$ python -q
>>> import numpy as np
>>> np.set_printoptions(precision=2, suppress=True, linewidth=200, legacy="1.25")
>>> feats = np.load("test1.npy")
>>> print(feats.round(2) + 0)
[[ 0.   -0.01 -0.02  0.01 -0.01  0.   -0.01  0.01  0.01  0.    0.01  0.02 -0.02]
 [-0.01  0.1   0.15 -0.1   0.07  0.01  0.04 -0.1  -0.07 -0.01 -0.04 -0.13  0.13]
 [-0.02  0.15  0.24 -0.15  0.11  0.02  0.07 -0.15 -0.11 -0.02 -0.07 -0.2   0.2 ]
 [ 0.01 -0.1  -0.15  0.1  -0.07 -0.01 -0.04  0.1   0.07  0.01  0.04  0.13 -0.13]
 [-0.01  0.07  0.11 -0.07  0.05  0.01  0.03 -0.07 -0.05 -0.01 -0.03 -0.09  0.09]
 [ 0.    0.01  0.02 -0.01  0.01  0.    0.01 -0.01 -0.01  0.   -0.01 -0.02  0.02]
 [-0.01  0.04  0.07 -0.04  0.03  0.01  0.02 -0.04 -0.03 -0.01 -0.02 -0.05  0.05]
 [ 0.01 -0.1  -0.15  0.1  -0.07 -0.01 -0.04  0.1   0.07  0.01  0.04  0.13 -0.13]
 [ 0.01 -0.07 -0.11  0.07 -0.05 -0.01 -0.03  0.07  0.05  0.01  0.03  0.09 -0.09]
 [ 0.   -0.01 -0.02  0.01 -0.01  0.   -0.01  0.01  0.01  0.    0.01  0.02 -0.02]
 [ 0.01 -0.04 -0.07  0.04 -0.03 -0.01 -0.02  0.04  0.03  0.01  0.02  0.05 -0.05]
 [ 0.02 -0.13 -0.2   0.13 -0.09 -0.02 -0.05  0.13  0.09  0.02  0.05  0.16 -0.16]
 [-0.02  0.13  0.2  -0.13  0.09  0.02  0.05 -0.13 -0.09 -0.02 -0.05 -0.16  0.16]]
>>> rng = np.random.default_rng(2925)
>>> A2 = feats + rng.integers(-2, 3, (13, 1)) @ rng.integers(-2, 3, (1, 13))
>>> print(A2.round(2) + 0)
[[-1.    0.99 -2.02 -0.99 -0.01  2.    1.99  2.01  0.01  2.   -1.99  0.02 -2.02]
 [-0.01  0.1   0.15 -0.1   0.07  0.01  0.04 -0.1  -0.07 -0.01 -0.04 -0.13  0.13]
 [-1.02  1.15 -1.76 -1.15  0.11  2.02  2.07  1.85 -0.11  1.98 -2.07 -0.2  -1.8 ]
 [-0.99  0.9  -2.15 -0.9  -0.07  1.99  1.96  2.1   0.07  2.01 -1.96  0.13 -2.13]
 [ 1.99 -1.93  4.11  1.93  0.05 -3.99 -3.97 -4.07 -0.05 -4.01  3.97 -0.09  4.09]
 [ 0.    0.01  0.02 -0.01  0.01  0.    0.01 -0.01 -0.01  0.   -0.01 -0.02  0.02]
 [ 0.99 -0.96  2.07  0.96  0.03 -1.99 -1.98 -2.04 -0.03 -2.01  1.98 -0.05  2.05]
 [-0.99  0.9  -2.15 -0.9  -0.07  1.99  1.96  2.1   0.07  2.01 -1.96  0.13 -2.13]
 [ 0.01 -0.07 -0.11  0.07 -0.05 -0.01 -0.03  0.07  0.05  0.01  0.03  0.09 -0.09]
 [ 2.   -2.01  3.98  2.01 -0.01 -4.   -4.01 -3.99  0.01 -4.    4.01  0.02  3.98]
 [ 0.01 -0.04 -0.07  0.04 -0.03 -0.01 -0.02  0.04  0.03  0.01  0.02  0.05 -0.05]
 [ 1.02 -1.13  1.8   1.13 -0.09 -2.02 -2.05 -1.87  0.09 -1.98  2.05  0.16  1.84]
 [-1.02  1.13 -1.8  -1.13  0.09  2.02  2.05  1.87 -0.09  1.98 -2.05 -0.16 -1.84]]
>>> print(np.linalg.matrix_rank(A2 - feats, tol=1e-8))
1
>>> print(np.round(np.linalg.svd(A2 - feats, compute_uv=False), 2) + 0)
[21.56  0.    0.    0.    0.    0.    0.    0.    0.    0.    0.    0.    0.  ]
